$ python -q
>>> import numpy as np
>>> np.set_printoptions(precision=2, suppress=True, linewidth=200, sign=" ")
>>> F = np.load("mat.npy")
>>> print(F)
[[ 0.  0. -1. -1.]
 [ 0.  0.  0.  0.]
 [-1.  0.  0. -1.]
 [-1.  0. -1.  0.]]
>>> vals, evecs = np.linalg.eigh(F)
>>> x0 = np.array([2, 1, 2, 0])
>>> print(np.round(evecs * np.maximum(vals, 0) @ evecs.T, 2) + 0)
[[ 0.67  0.   -0.33 -0.33]
 [ 0.    0.    0.    0.  ]
 [-0.33  0.    0.67 -0.33]
 [-0.33  0.   -0.33  0.67]]
>>> print(np.round(evecs * np.abs(vals) @ evecs.T, 2) + 0)
[[ 1.33  0.    0.33  0.33]
 [ 0.    0.    0.    0.  ]
 [ 0.33  0.    1.33  0.33]
 [ 0.33  0.    0.33  1.33]]
>>> print(np.abs(F).sum(axis=1).max(), np.abs(vals).max())
2.0 2.0
>>> print(x0 @ F @ x0)
-8.0
>>> print(np.linalg.eigvalsh(F[1:, 1:]))
[-1.  0.  1.]
>>> print(round(x0 @ F @ x0 / (x0 @ x0), 2), vals[0], np.round(vals[-1], 2))
-0.89 -2.0 1.0
>>> arr = np.load("block13.npy")
>>> print(arr)
[[-1.2  1.5  0.1]
 [ 0.4 -0.7  0.9]
 [ 2.  -0.4  0.6]
 [ 0.4 -0.2  1.9]
 [ 0.8 -0.4  2.2]
 [ 1.7  0.5  0.1]
 [-1.5 -0.9 -0.8]
 [ 0.5 -0.9  0.5]
 [ 1.1  0.6 -0.7]
 [ 0.6 -1.2  0.6]
 [ 1.7  1.1  1.1]
 [-0.6 -2.7 -0.6]
 [-0.2 -1.7  0.6]]
>>> r = np.linalg.matrix_rank(F)
>>> print(r)
3
>>> ns = np.linalg.svd(F)[2][r:].T
>>> print(np.allclose(F @ ns, 0))
True
>>> print([int(np.linalg.matrix_rank(np.delete(F, i, axis=0))) for i in range(4)])
[2, 3, 2, 2]
>>> print(ns.shape)
(4, 1)
>>> W0 = np.load("dump.npy")
>>> print(W0)
[[ 1.    0.7   0.49  0.34  0.24]
 [ 0.7   1.    0.7   0.49  0.34]
 [ 0.49  0.7   1.    0.7   0.49]
 [ 0.34  0.49  0.7   1.    0.7 ]
 [ 0.24  0.34  0.49  0.7   1.  ]]
>>> x0 = np.array([2, 1, 3, 3, 1])
>>> y = W0 @ x0
>>> print(y)
[ 5.43  6.31  7.27  6.97  5.39]
>>> print(np.round(np.linalg.solve(W0, W0[:, 3]), 2) + 0)
[ 0.  0.  0.  1.  0.]
>>> print(np.linalg.solve(W0, y + W0[:, 1]))
[ 2.  2.  3.  3.  1.]
>>> print(np.linalg.solve(W0.T, W0[0]))
[ 1.  0.  0.  0.  0.]
>>> X = np.loadtxt("w.csv", delimiter=",")
>>> print(X)
[[ 5.04 -2.95  1.96 -0.94  0.07]
 [ 5.01 -3.01  1.93 -0.91  0.05]
 [ 4.99 -2.99  2.05 -1.04  0.03]
 [ 5.04 -2.99  1.95 -1.09 -0.1 ]
 [ 5.06 -2.94  2.07 -0.97  0.02]
 [ 5.01 -2.99  2.04 -1.09 -0.07]
 [ 5.07 -2.96  1.99 -1.01  0.04]
 [ 4.99 -3.03  2.02 -1.02  0.03]
 [ 3.01  0.97  1.99  1.07  0.  ]
 [ 2.93  0.99  2.03  0.99 -0.04]
 [ 3.12  0.85  2.01  1.1  -0.05]
 [ 3.    0.92  1.93  0.94 -0.04]
 [ 3.04  0.96  2.01  1.04 -0.02]
 [ 3.05  0.98  1.94  0.98 -0.07]
 [ 2.96  1.08  1.97  1.1  -0.12]
 [ 3.05  1.03  2.    0.96  0.  ]
 [ 4.93  1.9  -2.12  2.05  3.01]
 [ 5.01  1.96 -2.04  2.07  2.95]
 [ 5.03  2.09 -1.96  1.96  2.98]
 [ 5.11  1.94 -2.07  2.09  2.95]
 [ 5.07  2.01 -2.04  2.03  3.05]
 [ 5.04  2.01 -2.03  2.12  3.04]
 [ 5.06  1.98 -2.06  1.99  3.02]
 [ 5.01  1.95 -1.94  2.02  3.08]]
>>> Xs = X - X.mean(axis=1)
Traceback (most recent call last):
  File "<python-input-30>", line 1, in <module>
    Xs = X - X.mean(axis=1)
         ~~^~~~~~~~~~~~~~~~
ValueError: operands could not be broadcast together with shapes (24,5) (24,) 
>>> Xs = X - X.mean(axis=0)
>>> Uu, s, VT = np.linalg.svd(Xs, full_matrices=False)
>>> print(np.linalg.matrix_rank(Xs))
5
>>> print(np.searchsorted(np.cumsum(s ** 2) / (s ** 2).sum(), 0.9) + 1)
2
>>> out = np.array([[0, 3, 1, 3, 3, -3],
...     [-2, 0, 1, -1, -2, 1],
...     [1, -1, -1, -1, -3, -1],
...     [2, -3, 0, -1, 2, 2],
...     [-2, 1, -3, 2, -3, 1],
...     [0, 1, 0, 2, -2, 3]])
>>> mat = np.triu(out, 1)
>>> print(mat)
[[ 0  3  1  3  3 -3]
 [ 0  0  1 -1 -2  1]
 [ 0  0  0 -1 -3 -1]
 [ 0  0  0  0  2  2]
 [ 0  0  0  0  0  1]
 [ 0  0  0  0  0  0]]
>>> # rows and columns are dependent
>>> hat = X @ np.linalg.solve(X.T @ X, X.T)
>>> print(np.allclose(hat @ hat, hat))
True
>>> print(np.round(np.linalg.eigvalsh(hat), 2) + 0)
[ 0.  0.  0.  0.  0.  0.  0.  0.  0.  0.  0.  0.  0.  0.  0.  0.  0.  0.  0.  1.  1.  1.  1.  1.]
>>> rng = np.random.default_rng(5263)
>>> idx = rng.permutation(6)
>>> print(idx)
[ 2  5  4  1  0  3]
>>> out = mat[idx][:, idx]
>>> print(out)
[[ 0 -1 -3  0  0 -1]
 [ 0  0  0  0  0  0]
 [ 0  1  0  0  0  0]
 [ 1  1 -2  0  0 -1]
 [ 1 -3  3  3  0  3]
 [ 0  2  2  0  0  0]]
>>> print(np.diag(out))
[ 0  0  0  0  0  0]
>>> u = np.array([0, 2])
>>> print(np.correlate(out[3], out[1], "full"))
[ 0  0  0  0  0  0  0  0  0  0  0]
>>> print(np.polyval(u, out[3]))
[ 2  2  2  2  2  2]
>>> Q, _ = np.linalg.qr(np.array([[-0.6, -0.1, -0.8], [-0.7, 1.4, 0.6], [-0.4, -0.1, -0.9]]))
>>> vals = np.array([3, 0, 2])
>>> feats = Q @ np.diag(vals) @ Q.T
>>> print(feats)
[[ 1.72  1.23 -0.22]
 [ 1.23  1.46  0.86]
 [-0.22  0.86  1.83]]
>>> # symmetric
>>> r = np.linalg.matrix_rank(feats)
>>> print(r)
2
>>> ns = np.linalg.svd(feats)[2][r:].T
>>> print([int(np.linalg.matrix_rank(feats[:, :j + 1])) for j in range(3)])
[1, 2, 2]
>>> print(ns[:, 0] / ns[np.abs(ns[:, 0]).round(6).argmax(), 0])
[-0.79  1.   -0.57]
>>> print([int(np.linalg.matrix_rank(feats[:i])) for i in range(1, len(feats) + 1)])
[1, 2, 2]
>>> J = np.load("data.npy")
>>> print(J)
[[ 4 -2  2  2]
 [ 4  3  1  2]
 [ 4 -3 -1  2]
 [ 6  3  2  3]]
>>> x0 = np.array([-1, 2, -2, -2])
>>> print(J @ np.eye(4)[2])
[ 2.  1. -1.  2.]
>>> print(np.einsum("ij,j->i", J, x0))
[-16  -4 -12 -10]
>>> print(J @ np.ones(4))
[  6.  10.   2.  14.]
>>> print((J * x0).sum(axis=1))
[-16  -4 -12 -10]
>>> print(J @ (2 * x0))
[-32  -8 -24 -20]
>>> Uu, s, VT = np.linalg.svd(J)
>>> evecs = VT[:(s > 1e-8).sum()]
>>> x0 = J[3] + 2 * J[2] + rng.integers(2) * np.eye(4)[0]
>>> print(x0)
[14. -3.  0.  7.]
>>> print(np.round(evecs.T @ evecs, 2) + 0)
[[ 0.8  0.   0.   0.4]
 [ 0.   1.   0.   0. ]
 [ 0.   0.   1.   0. ]
 [ 0.4  0.   0.   0.2]]
>>> print(np.linalg.matrix_rank(np.vstack([J, x0])))
3
>>> Uu, s, VT = np.linalg.svd(J)
>>> print(np.argmax(s[:-1] / (s[1:] + 1e-6)) + 1)
3
>>> out = Uu[:, :3] @ np.diag(s[:3]) @ VT[:3]
>>> print(np.linalg.matrix_rank(J, rtol=0.05))
3
>>> print(out)
[[ 4. -2.  2.  2.]
 [ 4.  3.  1.  2.]
 [ 4. -3. -1.  2.]
 [ 6.  3.  2.  3.]]
>>> print(round(float(np.linalg.norm(J - out, 2)), 2), round(float(s[3]), 2))
0.0 0.0
>>> r = np.linalg.matrix_rank(J)
>>> print(r)
3
>>> ns = np.linalg.svd(J)[2][r:].T
>>> print(np.allclose(J @ ns, 0))
True
>>> print(np.linalg.matrix_rank(J.T @ J), np.linalg.matrix_rank(J @ J.T))
3 3
>>> print(np.round(J @ ns, 2) + 0)
[[ 0.]
 [ 0.]
 [ 0.]
 [ 0.]]
>>> print(ns.shape)
(4, 1)
>>> print([int(np.linalg.matrix_rank(J[:, :j + 1])) for j in range(4)])
[1, 2, 3, 3]
>>> print(np.round(ns @ ns.T, 2) + 0)
[[ 0.2  0.   0.  -0.4]
 [ 0.   0.   0.   0. ]
 [ 0.   0.   0.   0. ]
 [-0.4  0.   0.   0.8]]
>>> print(np.round(ns[:, 0] / ns[np.abs(ns[:, 0]).round(6).argmax(), 0], 2) + 0)
[-0.5  0.   0.   1. ]
